$ python3 -q
>>> import numpy as np
>>> np.set_printoptions(precision=1, suppress=True, linewidth=100, floatmode="fixed")
>>> M2 = np.array([[1, 0],
...     [-1, 3],
...     [1, 1],
...     [3, 3],
...     [3, -2],
...     [1, -3],
...     [0, 2],
...     [-2, 1],
...     [-2, 0],
...     [-3, 3]])
>>> C = np.array([[0, 1, 0, 2, 1, 1, 0, 0, 2, 1, 0, 0, 2, 0],
...     [0, 0, 2, 1, 2, 1, 2, 2, 2, 1, 2, 2, 0, 0]])
>>> rng = np.random.default_rng(71764)
>>> F = M2 @ C + 0.3 * rng.normal(size=(10, 14))
>>> F.round(1) + 0
array([[-0.1,  1.4, -0.2,  1.7,  0.4,  1.1,  0.0, -0.3,  2.3,  0.8,  0.2, -0.5,  1.5,  0.1],
       [ 0.4, -0.6,  6.4,  0.3,  5.2,  1.8,  6.4,  6.1,  4.3,  1.9,  6.2,  6.3, -1.9,  0.0],
       [ 0.0,  1.2,  1.9,  3.0,  3.2,  2.8,  2.3,  2.0,  4.2,  2.0,  1.9,  2.3,  1.8, -0.6],
       [ 0.3,  3.5,  6.4,  8.8,  8.5,  5.9,  5.5,  5.9, 11.7,  5.8,  5.9,  5.6,  5.8,  0.0],
       [-0.2,  2.7, -4.0,  3.7, -0.9,  0.8, -4.1, -3.8,  1.8,  1.2, -4.2, -3.5,  6.2,  0.4],
       [-0.3,  1.3, -5.9, -1.6, -4.6, -1.5, -5.5, -6.0, -4.1, -1.7, -5.8, -6.5,  1.8, -0.6],
       [-0.1,  0.0,  3.9,  1.9,  3.9,  1.4,  4.0,  4.1,  3.8,  2.0,  4.2,  3.6,  0.1,  0.2],
       [-0.2, -2.0,  2.2, -2.3,  0.0, -0.9,  1.7,  2.5, -2.0, -1.3,  1.5,  2.1, -3.9,  0.2],
       [-0.5, -1.3,  0.1, -4.0, -1.7, -1.9,  0.4,  0.5, -4.2, -1.4, -0.3, -0.2, -4.4,  0.3],
       [ 0.3, -3.1,  5.5, -2.7,  2.3,  0.6,  6.3,  5.8, -0.1,  0.1,  5.8,  6.2, -5.9, -0.2]])
>>> left, sigma, vt = np.linalg.svd(F)
>>> np.argmax(sigma[:-1] / (sigma[1:] + 1e-6)) + 1
np.int64(2)
>>> sigma
array([35.6, 21.9,  1.9,  1.6,  1.3,  1.0,  0.9,  0.7,  0.5,  0.4])
>>> M2 = left[:, :2] @ np.diag(sigma[:2]) @ vt[:2]
>>> np.linalg.matrix_rank(M2)
np.int64(2)
>>> np.round(np.linalg.norm(F - M2) / np.linalg.norm(F), 1)
np.float64(0.1)
>>> np.linalg.matrix_rank(F, rtol=0.05)
np.int64(3)
>>> np.round(np.linalg.norm(F, 2) / np.linalg.norm(F), 1)
np.float64(0.8)
>>> [round(float(x), 1) for x in np.linalg.svd(F, compute_uv=False)[:3]]
[35.6, 21.9, 1.9]
>>> np.argsort(-np.linalg.norm(F, axis=0).round(6), kind="stable")[:3]
array([ 8,  2, 11])
>>> M2 = F + rng.integers(-2, 3, (10, 2)) @ rng.integers(-2, 3, (2, 14))
>>> M2.round(1) + 0
array([[ -4.1,  -2.6,   3.8,  -2.3,   2.4,   5.1,   4.0,   1.7,   2.3,   0.8,   0.2,   3.5,  -2.5,
          4.1],
       [ -2.6,  -5.6,   9.4,  -5.7,   6.2,   4.8,  12.4,  10.1,   3.3,   0.9,   6.2,  12.3,  -3.9,
          2.0],
       [ -2.0,   3.2,   3.9,   7.0,   5.2,   4.8,  -1.7,  -2.0,   6.2,   4.0,   1.9,  -1.7,  -2.2,
          3.4],
       [  1.3,   6.5,   5.4,  12.8,   8.5,   4.9,   1.5,   2.9,  12.7,   6.8,   5.9,   1.6,   5.8,
          0.0],
       [  1.8,   4.7,  -6.0,   5.7,  -1.9,  -1.2,  -6.1,  -4.8,   1.8,   1.2,  -4.2,  -5.5,   8.2,
         -1.6],
       [ -2.3,  -4.7,  -3.9,  -9.6,  -4.6,   0.5,   2.5,   0.0,  -6.1,  -3.7,  -5.8,   1.5,   1.8,
         -0.6],
       [  1.9,   6.0,   1.9,   9.9,   3.9,  -0.6,  -4.0,  -1.9,   5.8,   4.0,   4.2,  -4.4,   0.1,
          0.2],
       [ -3.2,  -7.0,   5.2,  -8.3,   1.0,   2.1,   7.7,   6.5,  -3.0,  -2.3,   1.5,   8.1,  -5.9,
          2.2],
       [ -2.5,  -7.3,   2.1, -12.0,  -1.7,   0.1,   8.4,   6.5,  -6.2,  -3.4,  -0.3,   7.8,  -4.4,
          0.3],
       [  3.3,   1.9,   2.5,   3.3,   1.3,  -2.4,   0.3,   1.8,   0.9,   1.1,   5.8,   0.2,  -3.9,
         -2.2]])
>>> np.linalg.matrix_rank(M2 - F, tol=1e-8)
np.int64(2)
>>> np.round(np.linalg.svd(M2 - F, compute_uv=False), 1) + 0
array([40.3, 13.2,  0.0,  0.0,  0.0,  0.0,  0.0,  0.0,  0.0,  0.0])
>>> left, sigma, vt = np.linalg.svd(F, full_matrices=False)
>>> np.round(np.abs(vt[0]), 1) + 0
array([0.0, 0.0, 0.4, 0.2, 0.3, 0.2, 0.4, 0.4, 0.4, 0.2, 0.4, 0.4, 0.0, 0.0])
>>> np.cumsum(sigma ** 2) / np.sum(sigma ** 2)
array([0.7, 1.0, 1.0, 1.0, 1.0, 1.0, 1.0, 1.0, 1.0, 1.0])
>>> left.shape, sigma.shape, vt.shape
((10, 10), (10,), (10, 14))
>>> np.abs(left[:, 0]).round(6).argmax()
np.int64(3)
>>> np.round(sigma / sigma[0], 1) + 0
array([1.0, 0.6, 0.1, 0.0, 0.0, 0.0, 0.0, 0.0, 0.0, 0.0])
>>> np.round(left.T @ left, 1) + 0
array([[1.0, 0.0, 0.0, 0.0, 0.0, 0.0, 0.0, 0.0, 0.0, 0.0],
       [0.0, 1.0, 0.0, 0.0, 0.0, 0.0, 0.0, 0.0, 0.0, 0.0],
       [0.0, 0.0, 1.0, 0.0, 0.0, 0.0, 0.0, 0.0, 0.0, 0.0],
       [0.0, 0.0, 0.0, 1.0, 0.0, 0.0, 0.0, 0.0, 0.0, 0.0],
       [0.0, 0.0, 0.0, 0.0, 1.0, 0.0, 0.0, 0.0, 0.0, 0.0],
       [0.0, 0.0, 0.0, 0.0, 0.0, 1.0, 0.0, 0.0, 0.0, 0.0],
       [0.0, 0.0, 0.0, 0.0, 0.0, 0.0, 1.0, 0.0, 0.0, 0.0],
       [0.0, 0.0, 0.0, 0.0, 0.0, 0.0, 0.0, 1.0, 0.0, 0.0],
       [0.0, 0.0, 0.0, 0.0, 0.0, 0.0, 0.0, 0.0, 1.0, 0.0],
       [0.0, 0.0, 0.0, 0.0, 0.0, 0.0, 0.0, 0.0, 0.0, 1.0]])
>>> E = np.load("test14.npy")
>>> E
array([[ 1, -1, -1,  1, -1,  1,  1, -1],
       [ 1, -1, -1,  1,  1, -1, -1,  1],
       [ 1, -1,  1, -1,  1, -1,  1, -1],
       [ 1,  1, -1, -1, -1, -1,  1,  1],
       [ 1, -1,  1, -1, -1,  1, -1,  1],
       [ 1,  1,  1,  1,  1,  1,  1,  1]])
>>> theta = np.radians(36)
>>> Rm = np.eye(8)
>>> Rm[1, 1] = Rm[3, 3] = np.cos(theta)
>>> Rm[1, 3], Rm[3, 1] = -np.sin(theta), np.sin(theta)
>>> Rm
array([[ 1.0,  0.0,  0.0,  0.0,  0.0,  0.0,  0.0,  0.0],
       [ 0.0,  0.8,  0.0, -0.6,  0.0,  0.0,  0.0,  0.0],
       [ 0.0,  0.0,  1.0,  0.0,  0.0,  0.0,  0.0,  0.0],
       [ 0.0,  0.6,  0.0,  0.8,  0.0,  0.0,  0.0,  0.0],
       [ 0.0,  0.0,  0.0,  0.0,  1.0,  0.0,  0.0,  0.0],
       [ 0.0,  0.0,  0.0,  0.0,  0.0,  1.0,  0.0,  0.0],
       [ 0.0,  0.0,  0.0,  0.0,  0.0,  0.0,  1.0,  0.0],
       [ 0.0,  0.0,  0.0,  0.0,  0.0,  0.0,  0.0,  1.0]])
>>> M2 = E @ Rm.T
>>> np.round(np.linalg.det(Rm), 1), np.round(np.trace(Rm), 1)
(np.float64(1.0), np.float64(7.6))
>>> np.abs(M2 - E).max(axis=0)
array([0.0, 0.8, 0.0, 0.8, 0.0, 0.0, 0.0, 0.0])
>>> np.allclose(np.linalg.norm(E, axis=1), np.linalg.norm(M2, axis=1))
True
>>> A = np.load("a.npy")
>>> A
array([[0, 0, 0, 1, 0, 0, 0, 0, 0, 0, 0, 0, 0, 0],
       [0, 0, 0, 0, 1, 0, 0, 0, 1, 0, 0, 1, 0, 1],
       [0, 0, 0, 0, 0, 0, 1, 1, 0, 0, 0, 0, 0, 0],
       [1, 0, 0, 0, 0, 0, 0, 0, 0, 0, 0, 0, 1, 0],
       [0, 1, 0, 0, 0, 0, 1, 0, 0, 0, 1, 0, 0, 0],
       [0, 0, 0, 0, 0, 0, 0, 0, 0, 0, 0, 0, 1, 1],
       [0, 0, 1, 0, 1, 0, 0, 0, 0, 1, 0, 0, 1, 0],
       [0, 0, 1, 0, 0, 0, 0, 0, 1, 1, 0, 0, 1, 1],
       [0, 1, 0, 0, 0, 0, 0, 1, 0, 0, 0, 0, 0, 1],
       [0, 0, 0, 0, 0, 0, 1, 1, 0, 0, 1, 0, 1, 1],
       [0, 0, 0, 0, 1, 0, 0, 0, 0, 1, 0, 0, 0, 0],
       [0, 1, 0, 0, 0, 0, 0, 0, 0, 0, 0, 0, 0, 0],
       [0, 0, 0, 1, 0, 1, 1, 1, 0, 1, 0, 0, 0, 0],
       [0, 1, 0, 0, 0, 1, 0, 1, 1, 1, 0, 0, 0, 0]])
>>> ev, evecs = np.linalg.eigh(A)
>>> np.linalg.svd(A, compute_uv=False)
array([3.9, 2.8, 2.4, 2.1, 1.7, 1.6, 1.2, 1.2, 1.1, 0.8, 0.5, 0.5, 0.3, 0.1])
>>> np.linalg.eigvalsh(A + -1 * np.eye(14))
array([-3.8, -3.4, -2.7, -2.2, -2.1, -1.5, -1.3, -0.9, -0.5, -0.2,  0.2,  0.6,  1.1,  2.9])
